>>> import numpy as np
>>> import numpy.linalg as la
>>> np.set_printoptions(suppress=True, linewidth=200)
>>> K = np.load("out9.npy")
>>> K
array([[ 0.7, -0.1, -0.5],
       [ 1.9, -1.2,  1.2],
       [-0.8,  0. ,  1.1],
       [-0.2, -0.9,  1.5],
       [ 1.4,  0.5, -1.1],
       [-1.4, -0.4, -0.4],
       [-1.1, -0.1, -1.1],
       [-1.7,  0.9,  1.3],
       [ 0.1,  0. ,  0.2],
       [ 0.4,  1.1, -0.2],
       [-0.8,  1. , -0.3],
       [-0.1, -0.5, -0.3],
       [-1.5,  0.7, -1.1],
       [-0.2, -0.7, -1.9],
       [-1.3, -0.8, -1.4],
       [ 1.2,  1.1,  0.2],
       [-0.3,  0.2, -0.5],
       [ 0.6,  0.7, -0.1],
       [ 1. , -0.7,  0.9],
       [ 2. ,  5.5, -7.5],
       [ 0.2,  1.2,  0.2],
       [-0.6,  0.6,  0.7],
       [ 0.4,  2. , -0.7],
       [-0.8,  0.8,  0.5]])
>>> B = np.c_[K[:, :1] @ np.array([[0]]), np.array([-2, 2, 0, 1, -2, -2, 1, -2, 1, 1, 1, -2, -2, 0, 2, 0, -2, -1, -1, 0, 2, 1, 1, -2])]
>>> B
array([[ 0., -2.],
       [ 0.,  2.],
       [ 0.,  0.],
       [ 0.,  1.],
       [ 0., -2.],
       [ 0., -2.],
       [ 0.,  1.],
       [ 0., -2.],
       [ 0.,  1.],
       [ 0.,  1.],
       [ 0.,  1.],
       [ 0., -2.],
       [ 0., -2.],
       [ 0.,  0.],
       [ 0.,  2.],
       [ 0.,  0.],
       [ 0., -2.],
       [ 0., -1.],
       [ 0., -1.],
       [ 0.,  0.],
       [ 0.,  2.],
       [ 0.,  1.],
       [ 0.,  1.],
       [ 0., -2.]])
>>> np.round(la.norm(B - K @ la.lstsq(K, B)[0], axis=0), 2)
array([0.  , 7.16])
>>> np.round(la.lstsq(K, B[:, 0])[0], 2)
array([0., 0., 0.])
>>> np.round(la.norm(la.qr(K)[0].T @ B, axis=0) ** 2 / ((B ** 2).sum(axis=0) + 1e-12), 2)
array([0.  , 0.03])
>>> la.matrix_rank(B)
np.int64(1)
>>> B.sum(axis=0)
array([ 0., -5.])
>>> np.round(la.svd(B, compute_uv=False), 2)
array([7.28, 0.  ])
>>> np.count_nonzero(B)
np.int64(20)
>>> print(B - B[0])
[[0. 0.]
 [0. 4.]
 [0. 2.]
 [0. 3.]
 [0. 0.]
 [0. 0.]
 [0. 3.]
 [0. 0.]
 [0. 3.]
 [0. 3.]
 [0. 3.]
 [0. 0.]
 [0. 0.]
 [0. 2.]
 [0. 4.]
 [0. 2.]
 [0. 0.]
 [0. 1.]
 [0. 1.]
 [0. 2.]
 [0. 4.]
 [0. 3.]
 [0. 3.]
 [0. 0.]]
>>> O, V = la.qr(K[:, :1])[0], la.qr(K[:, 1:])[0]
>>> s = la.svd(O.T @ V, compute_uv=False)
>>> np.round(np.degrees(np.arccos(s.clip(0, 1))), 2)
array([72.82])
>>> round(float(la.norm(K[12] - K[4])), 2)
2.91
>>> print(round(la.norm(K[12], 1), 2), round(la.norm(K[12], np.inf), 2))
3.3 1.5
>>> round(float(la.norm(K, 1)), 2), round(float(la.norm(K, np.inf)), 2)
(24.9, 15.0)
>>> la.norm(K, axis=1).argmax()
np.int64(19)
>>> round(la.norm(K, "nuc"), 2)
np.float64(19.17)
>>> hat = K @ la.solve(K.T @ K, K.T)
>>> np.round(la.eigvalsh(hat), 2) + 0
array([0., 0., 0., 0., 0., 0., 0., 0., 0., 0., 0., 0., 0., 0., 0., 0., 0., 0., 0., 0., 0., 1., 1., 1.])
>>> np.allclose(hat @ hat, hat)
True
>>> np.round(hat @ K[:, 0], 2)
array([ 0.7,  1.9, -0.8, -0.2,  1.4, -1.4, -1.1, -1.7,  0.1,  0.4, -0.8, -0.1, -1.5, -0.2, -1.3,  1.2, -0.3,  0.6,  1. ,  2. ,  0.2, -0.6,  0.4, -0.8])
>>> la.matrix_rank(np.eye(24) - hat)
np.int64(21)
>>> data = np.loadtxt("m.csv", delimiter=",")
>>> data
array([[2., 0., 0.],
       [1., 0., 0.],
       [1., 2., 2.]])
>>> np.einsum("ij,ji->", data, data)
np.float64(8.0)
>>> np.kron(np.eye(2, dtype=int), data)
array([[2., 0., 0., 0., 0., 0.],
       [1., 0., 0., 0., 0., 0.],
       [1., 2., 2., 0., 0., 0.],
       [0., 0., 0., 2., 0., 0.],
       [0., 0., 0., 1., 0., 0.],
       [0., 0., 0., 1., 2., 2.]])
>>> np.einsum("ii->", data)
np.float64(4.0)
>>> rng = np.random.default_rng(85)
>>> z = rng.permutation(3)
>>> z
array([0, 2, 1])
>>> B = data[z][:, z]
>>> B
array([[2., 0., 0.],
       [1., 2., 2.],
       [1., 0., 0.]])
>>> np.round(np.sort(np.abs(la.eigvals(B))), 2)
array([0., 2., 2.])
>>> Ac = K - K.mean(axis=0)
>>> V = la.svd(Ac)[2][:1]
>>> B = Ac - Ac @ V.T @ V
>>> np.round(np.cov(Ac @ V.T, rowvar=False), 2)
np.float64(4.4)
>>> np.round(np.diag(V.T @ V), 2)
array([0.04, 0.31, 0.65])
>>> np.round((Ac @ V.T).std(axis=0), 2)
array([2.05])
>>> round(float(la.norm(B) / la.norm(Ac)), 2)
0.52
>>> r = la.matrix_rank(data)
>>> r
np.int64(2)
>>> null = la.svd(data)[2][r:].T
>>> [int(la.matrix_rank(data[:, :j + 1])) for j in range(3)]
[1, 2, 2]
>>> np.round(data @ null, 2) + 0
array([[0.],
       [0.],
       [0.]])
>>> [int(la.matrix_rank(np.delete(data, i, axis=0))) for i in range(3)]
[2, 2, 1]
>>> np.allclose(data @ null, 0)
True
>>> mat = np.array([[5.0, 5.0, 2.0, 4.0],
...     [-2.0, -9.0, 0.0, -2.0],
...     [0.0, 0.0, 8.0, 6.0],
...     [0.0, 0.0, -8.0, 3.0]])
>>> hat = np.triu(np.array([[2, 0, 0, 0], [0, 2, 2, 1], [2, 0, 2, 2], [3, 0, 3, 2]]), 1) + np.eye(4)
>>> B = hat @ mat @ la.inv(hat)
>>> hat @ mat - mat @ hat
array([[  0.,   0., -10.,  -9.],
       [  0.,   0.,  26.,  24.],
       [  0.,   0., -16., -10.],
       [  0.,   0.,   0.,  16.]])
>>> la.matrix_rank(B)
np.int64(4)
>>> vec = np.array([5, 2, 2, 7])
>>> rhs = mat @ vec
>>> c, lr = np.zeros(4), 1 / la.norm(mat, 2) ** 2
>>> for i in range(60):
...     c -= lr * mat.T @ (mat @ c - rhs)
...     if i % 10 == 0: print(i, round(la.norm(mat @ c - rhs), 2))
... 
0 24.06
10 5.05
20 2.76
30 1.63
40 0.96
50 0.57
>>> print(round(float(la.cond(mat)), 2))
4.41
>>> print(c.round(2))
[4.89 2.04 2.   7.02]
>>> B = mat + rng.integers(-2, 3, (4, 3)) @ rng.integers(-2, 3, (3, 4))
>>> B
array([[  5.,   5.,   2.,   4.],
       [ -1., -13.,   2.,   3.],
       [  2.,   2.,   2.,   6.],
       [ -2.,   2.,  -2.,   3.]])
>>> print(la.matrix_rank(B - mat, tol=1e-8))
3
>>> np.round(la.svd(B - mat, compute_uv=False), 2) + 0
array([9.24, 6.63, 2.17, 0.  ])
>>> A = np.loadtxt("block12.csv", delimiter=",")
>>> A
array([[ 17.99, -26.01,   2.01],
       [-44.97, -69.99, -50.01],
       [ 81.01,  78.03,  74.01]])
>>> vec = np.array([0, 3, 2])
>>> rhs = K @ vec
>>> np.round(la.pinv(K) @ K, 2) + 0
array([[1., 0., 0.],
       [0., 1., 0.],
       [0., 0., 1.]])
>>> np.round(la.solve(K.T @ K, K.T @ rhs), 2) + 0
array([0., 3., 2.])
>>> np.round(la.lstsq(K, rhs)[0], 2) + 0
array([0., 3., 2.])
>>> rhs = rhs + 0.1 * rng.normal(size=24)
>>> rhs.round(2)
array([-1.35, -1.34,  2.12,  0.19, -0.92, -1.98, -2.42,  5.16,  0.38,  2.92,  2.51, -2.15,  0.04, -5.96, -5.3 ,  3.62, -0.34,  1.92, -0.25,  1.42,  3.96,  3.14,  4.61,  3.4 ])
>>> c, *_ = la.lstsq(K, rhs)
>>> np.round(la.norm(rhs - K @ c), 2)
np.float64(0.41)
>>> [round(float(la.norm(la.solve(K.T @ K + lam * np.eye(3), K.T @ rhs))), 2) for lam in (0, 1, 10, 100)]
[3.6, 3.39, 2.2, 0.49]
>>> B = np.array([[-8, -7], [6, 6]])
>>> C = np.kron(B, A)
>>> print(np.round(la.norm(C, 2), 2), np.round(la.norm(B, 2) * la.norm(A, 2), 2))
2247.37 2247.37
>>> C.shape
(6, 6)
>>> la.matrix_rank(C)
np.int64(6)
>>> print(la.cond(A) > 100)
True
>>> np.argsort(-la.norm(A, axis=0).round(6), kind="stable")[:3]
array([1, 0, 2])
>>> J = np.load("sample12.npy")
>>> J
array([[ 1,  0,  0],
       [ 0,  1,  0],
       [ 3, -5,  1]])
>>> mat - mat[0]
array([[  0.,   0.,   0.,   0.],
       [ -7., -14.,  -2.,  -6.],
       [ -5.,  -5.,   6.,   2.],
       [ -5.,  -5., -10.,  -1.]])
>>> print(mat.sum(axis=1))
[ 16. -13.  14.  -5.]
>>> np.round(la.norm(mat), 2)
np.float64(18.22)
>>> mat.mean(axis=0)
array([ 0.75, -1.  ,  0.5 ,  2.75])
>>> np.round(la.svd(mat, compute_uv=False), 2)
array([13.04, 10.8 ,  6.06,  2.96])
>>> la.matrix_rank(mat)
np.int64(4)
